In [1]: import numpy as np

In [2]: np.set_printoptions(suppress=True, linewidth=160)

In [3]: def tidy(a):
   ...:     return np.round(a, 2) + 0
   ...: 

In [4]: W0 = np.cumsum(np.array([[2, 2, 1],
   ...:     [2, 1, 1],
   ...:     [0, 2, 2],
   ...:     [2, 0, 2],
   ...:     [1, 1, 1],
   ...:     [1, 0, 1],
   ...:     [1, 0, 2],
   ...:     [0, 2, 1],
   ...:     [2, 2, 1],
   ...:     [0, 0, 2],
   ...:     [2, 1, 2],
   ...:     [1, 2, 1]]), axis=0)

In [5]: W0
Out[5]: 
array([[ 2,  2,  1],
       [ 4,  3,  2],
       [ 4,  5,  4],
       [ 6,  5,  6],
       [ 7,  6,  7],
       [ 8,  6,  8],
       [ 9,  6, 10],
       [ 9,  8, 11],
       [11, 10, 12],
       [11, 10, 14],
       [13, 11, 16],
       [14, 13, 17]])

In [6]: Ac = (W0 - W0.mean(axis=0)) / W0.std(axis=0)

In [7]: tidy(Ac.std(axis=0))
Out[7]: array([1., 1., 1.])

In [8]: b = np.linalg.lstsq(np.delete(Ac, 2, axis=1), Ac[:, 2])[0]

In [9]: print(np.abs(b).argmax())
0

In [10]: tidy(1 - np.var(Ac[:, 2] - np.delete(Ac, 2, axis=1) @ b))
Out[10]: np.float64(0.98)

In [11]: f = np.array([1, -1])

In [12]: np.correlate(W0[7], W0[2], "full")
Out[12]: array([ 36,  77, 120,  87,  44])

In [13]: np.polyval(f, W0[7])
Out[13]: array([ 8,  7, 10])

In [14]: np.convolve(W0[7], f)
Out[14]: array([  9,  -1,   3, -11])

In [15]: out = np.array([[-1, 2], [0, -2]])

In [16]: J = np.kron(np.eye(2, dtype=int), out)

In [17]: print(J)
[[-1  2  0  0]
 [ 0 -2  0  0]
 [ 0  0 -1  2]
 [ 0  0  0 -2]]

In [18]: # 2 blocks once reordered

In [19]: ev, vecs = np.linalg.eig(J)

In [20]: np.prod(ev)
Out[20]: np.float64(4.0)

In [21]: J @ vecs[:, 0] - ev[0] * vecs[:, 0]
Out[21]: array([0., 0., 0., 0.])

In [22]: tidy(np.sort(np.linalg.eigvals(np.linalg.inv(J))))
Out[22]: array([-1. , -1. , -0.5, -0.5])

In [23]: print(tidy(np.sort(np.linalg.eigvals(J).real)))
[-2. -2. -1. -1.]

In [24]: tidy(np.linalg.det(J))
Out[24]: np.float64(4.0)

In [25]: (np.linalg.matrix_power((J != 0) + (J.T != 0) + np.eye(4), 4) > 0).astype(int)
Out[25]: 
array([[1, 1, 0, 0],
       [1, 1, 0, 0],
       [0, 0, 1, 1],
       [0, 0, 1, 1]])
